$ python -q
>>> import numpy as np
>>> np.set_printoptions(precision=2, suppress=True, linewidth=140)
>>> K = np.array([[-0.06, -1.34, 0.71, 1.49, -0.24],
...     [-1.21, 5.01, -6.36, -4.24, -2.18],
...     [-0.34, 1.28, 0.9, 1.58, 2.08],
...     [-1.94, 0.68, -1.76, -1.09, -0.27],
...     [-2.58, -0.63, -0.51, 0.07, 3.69]])
>>> print(K)
[[-0.06 -1.34  0.71  1.49 -0.24]
 [-1.21  5.01 -6.36 -4.24 -2.18]
 [-0.34  1.28  0.9   1.58  2.08]
 [-1.94  0.68 -1.76 -1.09 -0.27]
 [-2.58 -0.63 -0.51  0.07  3.69]]
>>> u = np.array([0, -1, -2, -2, 0])
>>> A2 = K + np.outer(u, np.eye(5)[0])
>>> print(round(np.linalg.det(A2) / np.linalg.det(K), 2), round(1 + np.linalg.solve(K, u)[0], 2))
2.78 2.78
>>> print(np.linalg.matrix_rank(A2 - K))
1
>>> print(A2)
[[-0.06 -1.34  0.71  1.49 -0.24]
 [-2.21  5.01 -6.36 -4.24 -2.18]
 [-2.34  1.28  0.9   1.58  2.08]
 [-3.94  0.68 -1.76 -1.09 -0.27]
 [-2.58 -0.63 -0.51  0.07  3.69]]
>>> print(np.linalg.matrix_rank(np.linalg.inv(A2) - np.linalg.inv(K), tol=1e-8))
1
>>> print(np.sort(np.abs(np.linalg.eigvals(A2))))
[1.89 1.89 4.22 4.24 4.24]
>>> print(round(float(np.abs(np.linalg.eigvals(A2)).max()), 2))
4.24
>>> print(np.allclose(A2, A2.T))
False
>>> feats = np.load("block2.npy")
>>> print(feats)
[[-1  0  0  1  1  1  0  1]
 [-2  0  0  2  2  2  0  2]
 [-1  0  0  1  1  1  0  1]
 [-2  0  0  2  2  2  0  2]
 [ 3  0  0 -3 -3 -3  0 -3]
 [ 0  0  0  0  0  0  0  0]
 [-2  0  0  2  2  2  0  2]
 [ 1  0  0 -1 -1 -1  0 -1]]
>>> # row 2 repeats row 0
>>> print(np.abs(np.diag(np.linalg.qr(feats)[1])) > 1e-9)
[ True False False False False False False False]
>>> print(np.allclose(feats[:-1].T @ np.linalg.lstsq(feats[:-1].T, feats[-1])[0], feats[-1]))
True
>>> print(np.linalg.lstsq(feats[:-1].T, feats[-1])[2])
1
>>> feats[:, 8]
Traceback (most recent call last):
  File "<python-input-19>", line 1, in <module>
    feats[:, 8]
    ~~~~~^^^^^^
IndexError: index 8 is out of bounds for axis 1 with size 8
>>> print(np.diff(feats, axis=0))
[[-1  0  0  1  1  1  0  1]
 [ 1  0  0 -1 -1 -1  0 -1]
 [-1  0  0  1  1  1  0  1]
 [ 5  0  0 -5 -5 -5  0 -5]
 [-3  0  0  3  3  3  0  3]
 [-2  0  0  2  2  2  0  2]
 [ 3  0  0 -3 -3 -3  0 -3]]
>>> print(np.round(np.linalg.svd(feats, compute_uv=False), 2) + 0)
[10.95  0.    0.    0.    0.    0.    0.    0.  ]
>>> print(np.linalg.matrix_rank(feats))
1
>>> print(np.abs(feats).max())
3
>>> print(feats - feats[0])
[[ 0  0  0  0  0  0  0  0]
 [-1  0  0  1  1  1  0  1]
 [ 0  0  0  0  0  0  0  0]
 [-1  0  0  1  1  1  0  1]
 [ 4  0  0 -4 -4 -4  0 -4]
 [ 1  0  0 -1 -1 -1  0 -1]
 [-1  0  0  1  1  1  0  1]
 [ 2  0  0 -2 -2 -2  0 -2]]
>>> print(round(float(np.linalg.norm(feats)), 2))
10.95
>>> print(feats.mean(axis=0))
[-0.5  0.   0.   0.5  0.5  0.5  0.   0.5]
>>> rank = np.linalg.matrix_rank(feats)
>>> print(rank)
1
>>> N = np.linalg.svd(feats)[2][rank:].T
>>> print([int(np.linalg.matrix_rank(feats[:i])) for i in range(1, len(feats) + 1)])
[1, 1, 1, 1, 1, 1, 1, 1]
>>> print(N @ N.T)
[[ 0.8  0.   0.   0.2  0.2  0.2  0.   0.2]
 [ 0.   1.   0.   0.   0.   0.   0.   0. ]
 [ 0.   0.   1.   0.   0.   0.   0.   0. ]
 [ 0.2  0.   0.   0.8 -0.2 -0.2  0.  -0.2]
 [ 0.2  0.   0.  -0.2  0.8 -0.2  0.  -0.2]
 [ 0.2  0.   0.  -0.2 -0.2  0.8  0.  -0.2]
 [ 0.   0.   0.   0.   0.   0.   1.   0. ]
 [ 0.2  0.   0.  -0.2 -0.2 -0.2  0.   0.8]]
>>> print(N.shape)
(8, 7)
>>> left, sig, Vh = np.linalg.svd(feats)
>>> print(sig.round(2) + 0)
[10.95  0.    0.    0.    0.    0.    0.    0.  ]
>>> A2 = left[:, :1] @ np.diag(sig[:1]) @ Vh[:1]
>>> print(A2)
[[-1.  0.  0.  1.  1.  1.  0.  1.]
 [-2.  0.  0.  2.  2.  2.  0.  2.]
 [-1.  0.  0.  1.  1.  1.  0.  1.]
 [-2.  0.  0.  2.  2.  2.  0.  2.]
 [ 3.  0.  0. -3. -3. -3.  0. -3.]
 [ 0.  0.  0.  0.  0.  0.  0.  0.]
 [-2.  0.  0.  2.  2.  2.  0.  2.]
 [ 1.  0.  0. -1. -1. -1.  0. -1.]]
>>> print(round(np.linalg.norm(feats - A2) / np.linalg.norm(feats), 2))
0.0
>>> print(round(np.abs(feats - A2).max(), 2))
0.0
>>> O, _ = np.linalg.qr(np.array([[-1.1], [0.5], [0.1], [-1.0]]))
>>> E = O @ O.T
>>> print(E.round(2) + 0)
[[ 0.49 -0.22 -0.04  0.45]
 [-0.22  0.1   0.02 -0.2 ]
 [-0.04  0.02  0.   -0.04]
 [ 0.45 -0.2  -0.04  0.4 ]]
>>> vals, evecs = np.linalg.eigh(E)
>>> x = np.array([0, 3, 3, 1])
>>> print(np.round(np.linalg.eigvalsh(E[1:, 1:]), 2) + 0)
[0.   0.   0.51]
>>> print(round(float(x @ E @ x), 2))
0.26
>>> print(np.round(evecs * np.abs(vals) @ evecs.T, 2) + 0)
[[ 0.49 -0.22 -0.04  0.45]
 [-0.22  0.1   0.02 -0.2 ]
 [-0.04  0.02  0.   -0.04]
 [ 0.45 -0.2  -0.04  0.4 ]]
>>> print((np.sign(evecs[:, -1].round(6)) == np.sign(evecs[0, -1].round(6))).astype(int))
[1 0 0 1]
>>> rank = np.linalg.matrix_rank(E)
>>> print(rank)
1
>>> N = np.linalg.svd(E)[2][rank:].T
>>> print([int(np.linalg.matrix_rank(E[:, :j + 1])) for j in range(4)])
[1, 1, 1, 1]
>>> print(np.allclose(E @ N, 0))
True
>>> print(N @ N.T)
[[ 0.51  0.22  0.04 -0.45]
 [ 0.22  0.9  -0.02  0.2 ]
 [ 0.04 -0.02  1.    0.04]
 [-0.45  0.2   0.04  0.6 ]]
>>> print(np.linalg.matrix_rank(E.T @ E), np.linalg.matrix_rank(E @ E.T))
1 1
>>> print(N.shape)
(4, 3)
>>> print(round(np.linalg.det(E), 2))
-0.0
>>> print(np.round(E @ E, 2) + 0)
[[ 0.49 -0.22 -0.04  0.45]
 [-0.22  0.1   0.02 -0.2 ]
 [-0.04  0.02  0.   -0.04]
 [ 0.45 -0.2  -0.04  0.4 ]]
>>> print(np.round(np.linalg.matrix_power(E, 2), 2) + 0)
[[ 0.49 -0.22 -0.04  0.45]
 [-0.22  0.1   0.02 -0.2 ]
 [-0.04  0.02  0.   -0.04]
 [ 0.45 -0.2  -0.04  0.4 ]]
>>> E.inv()
Traceback (most recent call last):
  File "<python-input-59>", line 1, in <module>
    E.inv()
    ^^^^^
AttributeError: 'numpy.ndarray' object has no attribute 'inv'
>>> print([round(float(x), 2) for x in np.linalg.svd(E, compute_uv=False)[:3]])
[1.0, 0.0, 0.0]
>>> data = np.loadtxt("mat.csv", delimiter=",")
>>> print(data)
[[ 1.  0.  0.  0.  0.  0.  0.  0.  0.]
 [ 0.  1.  0.  0.  0.  0.  0.  0.  0.]
 [ 0.  0.  1.  0.  0.  0.  0.  0.  0.]
 [ 0.  0.  0. -1.  0.  0.  0.  0.  0.]
 [ 0.  0.  0.  0.  1.  0.  0.  0.  0.]
 [ 0.  0.  0.  0.  0. -1.  0.  0.  0.]
 [ 0.  0.  0.  0.  0.  0.  1.  0.  0.]
 [ 0.  0.  0.  0.  0.  0.  0.  1.  0.]
 [ 0.  0.  0.  0.  0.  0.  0.  0.  1.]]
>>> x = np.array([-2, -7, 9, -4])
>>> h1 = np.maximum(E @ x, 0)
>>> print(np.maximum(E @ (3 * x), 0))
[0.   2.19 0.44 0.  ]
>>> print(np.tanh(E @ x))
[-0.92  0.62  0.14 -0.9 ]
>>> print(h1)
[0.   0.73 0.15 0.  ]
>>> print(np.flatnonzero(h1 > 1e-9))
[1 2]
>>> print(np.maximum(E @ x, 0) - np.maximum(-E @ x, 0))
[-1.6   0.73  0.15 -1.46]
>>> left, sig, Vh = np.linalg.svd(data, full_matrices=False)
>>> print(left.T @ data @ Vh.T)
[[1. 0. 0. 0. 0. 0. 0. 0. 0.]
 [0. 1. 0. 0. 0. 0. 0. 0. 0.]
 [0. 0. 1. 0. 0. 0. 0. 0. 0.]
 [0. 0. 0. 1. 0. 0. 0. 0. 0.]
 [0. 0. 0. 0. 1. 0. 0. 0. 0.]
 [0. 0. 0. 0. 0. 1. 0. 0. 0.]
 [0. 0. 0. 0. 0. 0. 1. 0. 0.]
 [0. 0. 0. 0. 0. 0. 0. 1. 0.]
 [0. 0. 0. 0. 0. 0. 0. 0. 1.]]
>>> print((sig > 1e-8).sum())
9
>>> rng = np.random.default_rng(922692)
>>> z = rng.permutation(9)
>>> print(z)
[8 1 4 0 6 3 5 2 7]
>>> A2 = data[z][:, z]
>>> print(A2)
[[ 1.  0.  0.  0.  0.  0.  0.  0.  0.]
 [ 0.  1.  0.  0.  0.  0.  0.  0.  0.]
 [ 0.  0.  1.  0.  0.  0.  0.  0.  0.]
 [ 0.  0.  0.  1.  0.  0.  0.  0.  0.]
 [ 0.  0.  0.  0.  1.  0.  0.  0.  0.]
 [ 0.  0.  0.  0.  0. -1.  0.  0.  0.]
 [ 0.  0.  0.  0.  0.  0. -1.  0.  0.]
 [ 0.  0.  0.  0.  0.  0.  0.  1.  0.]
 [ 0.  0.  0.  0.  0.  0.  0.  0.  1.]]
>>> print(np.sort(np.abs(np.linalg.eigvals(A2))))
[1. 1. 1. 1. 1. 1. 1. 1. 1.]
>>> F = np.load("out17.npy")
>>> print(F)
[[-2.3  -0.6   0.1  -0.3   1.9   1.1   0.5   0.9  -1.1 ]
 [ 0.6   0.    1.3   0.8   1.9   1.3   1.2  -0.5   0.2 ]
 [-0.6   0.1   0.8  -1.5  -0.4  -0.2   0.8  -0.5   1.  ]
 [-0.09 -1.2   0.92 -0.39  0.59 -0.99  1.7   1.67 -1.09]
 [-0.1  -1.2   0.9  -0.4   0.6  -1.    1.7   1.7  -1.1 ]]
>>> print([round(float(x), 2) for x in np.linalg.svd(F, compute_uv=False)[:3]])
[5.1, 3.32, 2.67]
>>> print(round(np.linalg.norm(F, 2) / np.linalg.norm(F), 2))
0.73
>>> print(np.argsort(-np.linalg.norm(F, axis=0).round(6), kind="stable")[:3])
[6 4 7]
>>> print(np.linalg.matrix_rank(F, rtol=0.1))
4
